>>> import numpy as np
>>> import numpy.linalg as la
>>> np.set_printoptions(suppress=True, linewidth=200)
>>> rnd = lambda a: np.round(a, 3) + 0
>>> A = np.loadtxt("mat.csv", delimiter=",")
>>> A
array([[ 0.,  0.,  1.,  0., -2.,  2.,  2.,  2.,  2.,  0., -1.],
       [ 0.,  0.,  0.,  1.,  0., -2.,  2.,  2.,  2.,  2.,  0.],
       [ 1.,  0.,  0.,  0.,  1.,  0., -2.,  2.,  2.,  2.,  2.],
       [ 0.,  1.,  0.,  0.,  0.,  1.,  0., -2.,  2.,  2.,  2.],
       [-2.,  0.,  1.,  0.,  0.,  0.,  1.,  0., -2.,  2.,  2.],
       [ 2., -2.,  0.,  1.,  0.,  0.,  0.,  1.,  0., -2.,  2.],
       [ 2.,  2., -2.,  0.,  1.,  0.,  0.,  0.,  1.,  0., -2.],
       [ 2.,  2.,  2., -2.,  0.,  1.,  0.,  0.,  0.,  1.,  0.],
       [ 2.,  2.,  2.,  2., -2.,  0.,  1.,  0.,  0.,  0.,  1.],
       [ 0.,  2.,  2.,  2.,  2., -2.,  0.,  1.,  0.,  0.,  0.],
       [-1.,  0.,  2.,  2.,  2.,  2., -2.,  0.,  1.,  0.,  0.]])
>>> w, evecs = la.eigh(A)
>>> x0 = np.array([0, 2, 1, 1, 2, 0, 0, 1, 0, 2, 1])
>>> np.abs(A).sum(axis=1).max(), rnd(np.abs(w).max())
(np.float64(12.0), np.float64(6.717))
>>> x0 @ A @ x0 / (x0 @ x0), rnd(w[0]), rnd(w[-1])
(np.float64(5.25), np.float64(-5.389), np.float64(6.717))
>>> F = np.load("out7.npy")
>>> F
array([[-10,  -2,   0, -10, -12],
       [  2, -18,   0,   2, -16],
       [ -4,  12,   0,  -4,   8],
       [ -2,  16,   0,  -2,  14],
       [  8,   2,   0,   8,  10],
       [ -8,   0,   0,  -8,  -8],
       [ -2,   8,   0,  -2,   6],
       [ 18,  -4,   0,  18,  14],
       [  2,   2,   0,   2,   4],
       [ -8,   6,   0,  -8,  -2],
       [  8,  12,   0,   8,  20]])
>>> rng = np.random.default_rng(62)
>>> out = F + rng.integers(-2, 3, (11, 2)) @ rng.integers(-2, 3, (2, 5))
>>> out
array([[-11,  -2,  -2,  -8, -12],
       [  1, -18,  -2,   4, -16],
       [ -5,   8,  -4,  -4,   6],
       [ -1,  18,   3,  -3,  15],
       [  7,   6,   0,  12,  12],
       [-10,   0,  -4,  -4,  -8],
       [ -2,  10,   1,  -1,   7],
       [ 16,  -8,  -6,  20,  12],
       [  0,   4,  -3,   7,   5],
       [ -7,   6,   2, -10,  -2],
       [  6,  14,  -3,  13,  21]])
>>> rnd(la.svd(out - F, compute_uv=False))
array([14.097, 10.549,  0.   ,  0.   ,  0.   ])
>>> np.abs(out - F).sum(axis=1)
array([ 5,  5, 11,  8, 11, 10,  5, 16, 13,  5, 13])
>>> out - F
array([[-1,  0, -2,  2,  0],
       [-1,  0, -2,  2,  0],
       [-1, -4, -4,  0, -2],
       [ 1,  2,  3, -1,  1],
       [-1,  4,  0,  4,  2],
       [-2,  0, -4,  4,  0],
       [ 0,  2,  1,  1,  1],
       [-2, -4, -6,  2, -2],
       [-2,  2, -3,  5,  1],
       [ 1,  0,  2, -2,  0],
       [-2,  2, -3,  5,  1]])
>>> Z = out[[6, 2]].astype(float)
>>> for _ in range(7):
...     labels = la.norm(out[:, None] - Z, axis=-1).argmin(axis=1)
...     Z = np.array([out[labels == j].mean(axis=0) for j in range(2)])
... 
>>> labels
array([1, 1, 1, 0, 0, 1, 0, 0, 0, 1, 0])
>>> np.bincount(labels)
array([6, 5])
>>> rnd(Z[1] - Z[0])
array([-10.733,  -8.533,  -0.667, -12.4  , -18.4  ])
>>> rnd(Z)
array([[ 4.333,  7.333, -1.333,  8.   , 12.   ],
       [-6.4  , -1.2  , -2.   , -4.4  , -6.4  ]])
>>> M = np.load("dump.npy")
>>> M
array([[ 0.897, -0.453, -0.101,  2.198,  2.328,  2.356,  2.621,  1.144],
       [ 1.07 , -2.018,  2.709, -1.035,  2.019, -1.94 ,  1.842, -0.374],
       [-0.272,  0.796,  1.266, -1.539, -2.049, -2.31 , -0.74 ,  3.2  ],
       [ 1.539,  1.245,  0.661,  0.443,  3.378,  2.189, -1.071, -1.76 ],
       [ 1.693, -0.264,  0.641,  1.747, -0.456, -0.912, -3.562,  2.208],
       [-2.792,  1.833,  0.225, -2.664, -0.177,  0.782,  0.32 , -2.439],
       [-2.793,  2.591,  0.954, -1.55 , -0.83 ,  0.62 , -1.941,  1.526],
       [ 1.485,  0.614, -0.447, -0.965,  0.535,  0.517, -2.635,  3.713],
       [-2.482,  0.464, -1.386,  2.185, -2.515,  2.207, -0.167, -0.84 ],
       [-0.629, -2.09 , -2.869,  1.787,  2.313, -0.292, -1.773, -0.48 ],
       [ 0.132,  1.515, -0.658,  3.139, -2.255, -0.275, -2.16 , -1.605],
       [-3.07 ,  0.176, -1.185, -0.16 ,  3.218, -0.304, -1.163, -1.519],
       [ 2.926, -0.59 , -2.007, -0.219,  0.544,  3.388,  0.471,  0.118],
       [ 0.211,  2.999, -0.054,  1.41 ,  2.398, -2.827,  0.381, -0.288],
       [-3.402, -1.051,  2.336, -1.123,  0.531,  1.969,  0.94 ,  0.746],
       [ 0.919,  0.859, -1.399,  0.662, -1.822,  4.007,  1.192,  0.474],
       [ 0.384, -1.454,  2.617, -2.527, -2.472, -0.56 ,  1.732,  0.273]])
>>> x0 = np.array([2, 0, 2, 0, 1, 1, 1, 2])
>>> y = M @ x0
>>> rnd(la.lstsq(M, y)[0])
array([2., 0., 2., 0., 1., 1., 1., 2.])
>>> y = y + 0.05 * rng.normal(size=17)
>>> rnd(y)
array([11.182,  8.755,  3.269,  5.37 ,  4.178, -9.127, -2.623,  7.934, -9.855, -7.686, -9.029, -9.768,  6.454, -0.263,  2.826,  3.389,  5.209])
>>> b, *_ = la.lstsq(M, y)
>>> [round(float(la.norm(la.solve(M.T @ M + lam * np.eye(8), M.T @ y))), 2) for lam in (0, 1, 10, 100)]
[3.88, 3.79, 3.19, 1.39]
>>> rnd(la.norm(y - M @ b))
np.float64(0.149)
>>> rnd(b)
array([1.987, 0.007, 2.001, 0.002, 1.009, 1.003, 0.999, 2.015])
>>> labels = M[:, 6] > np.median(M[:, 6])
>>> r0 = M[labels].mean(axis=0) - M[~labels].mean(axis=0)
>>> np.argsort(-np.abs(r0).round(6), kind="stable")
array([6, 3, 2, 5, 1, 7, 0, 4])
>>> rnd(r0)
array([ 0.515, -0.545,  0.877, -0.977,  0.27 ,  0.737,  2.878, -0.537])
>>> labels.astype(int)
array([1, 1, 0, 0, 0, 1, 0, 0, 0, 0, 0, 0, 1, 1, 1, 1, 1])
>>> Xs = M - M.mean(axis=1)
Traceback (most recent call last):
  File "<python-input-40>", line 1, in <module>
    Xs = M - M.mean(axis=1)
         ~~^~~~~~~~~~~~~~~~
ValueError: operands could not be broadcast together with shapes (17,8) (17,) 
>>> Xs = M - M.mean(axis=0)
>>> Uu, s, vt = la.svd(Xs, full_matrices=False)
>>> (np.sign(Uu[:, 0]) == np.sign(Uu[0, 0])).astype(int)
array([1, 0, 0, 1, 0, 0, 0, 0, 1, 1, 1, 1, 1, 1, 0, 1, 0])
>>> rnd((s ** 2).sum() ** 2 / (s ** 4).sum())
np.float64(6.127)
>>> np.abs(vt[0]).argmax()
np.int64(3)
>>> np.searchsorted(np.cumsum(s ** 2) / (s ** 2).sum(), 0.9) + 1
np.int64(6)
>>> rnd(np.abs(vt[-1]))
array([0.007, 0.069, 0.771, 0.325, 0.062, 0.34 , 0.391, 0.155])
>>> O, R = la.qr(M)
>>> rnd(O @ R)
array([[ 0.897, -0.453, -0.101,  2.198,  2.328,  2.356,  2.621,  1.144],
       [ 1.07 , -2.018,  2.709, -1.035,  2.019, -1.94 ,  1.842, -0.374],
       [-0.272,  0.796,  1.266, -1.539, -2.049, -2.31 , -0.74 ,  3.2  ],
       [ 1.539,  1.245,  0.661,  0.443,  3.378,  2.189, -1.071, -1.76 ],
       [ 1.693, -0.264,  0.641,  1.747, -0.456, -0.912, -3.562,  2.208],
       [-2.792,  1.833,  0.225, -2.664, -0.177,  0.782,  0.32 , -2.439],
       [-2.793,  2.591,  0.954, -1.55 , -0.83 ,  0.62 , -1.941,  1.526],
       [ 1.485,  0.614, -0.447, -0.965,  0.535,  0.517, -2.635,  3.713],
       [-2.482,  0.464, -1.386,  2.185, -2.515,  2.207, -0.167, -0.84 ],
       [-0.629, -2.09 , -2.869,  1.787,  2.313, -0.292, -1.773, -0.48 ],
       [ 0.132,  1.515, -0.658,  3.139, -2.255, -0.275, -2.16 , -1.605],
       [-3.07 ,  0.176, -1.185, -0.16 ,  3.218, -0.304, -1.163, -1.519],
       [ 2.926, -0.59 , -2.007, -0.219,  0.544,  3.388,  0.471,  0.118],
       [ 0.211,  2.999, -0.054,  1.41 ,  2.398, -2.827,  0.381, -0.288],
       [-3.402, -1.051,  2.336, -1.123,  0.531,  1.969,  0.94 ,  0.746],
       [ 0.919,  0.859, -1.399,  0.662, -1.822,  4.007,  1.192,  0.474],
       [ 0.384, -1.454,  2.617, -2.527, -2.472, -0.56 ,  1.732,  0.273]])
>>> rnd(O.T @ O)
array([[1., 0., 0., 0., 0., 0., 0., 0.],
       [0., 1., 0., 0., 0., 0., 0., 0.],
       [0., 0., 1., 0., 0., 0., 0., 0.],
       [0., 0., 0., 1., 0., 0., 0., 0.],
       [0., 0., 0., 0., 1., 0., 0., 0.],
       [0., 0., 0., 0., 0., 1., 0., 0.],
       [0., 0., 0., 0., 0., 0., 1., 0.],
       [0., 0., 0., 0., 0., 0., 0., 1.]])
>>> rnd(np.trace(O @ O.T))
np.float64(8.0)
>>> rnd(np.abs(np.diag(R)))
array([7.889, 5.959, 6.355, 5.748, 8.193, 7.608, 6.171, 5.872])
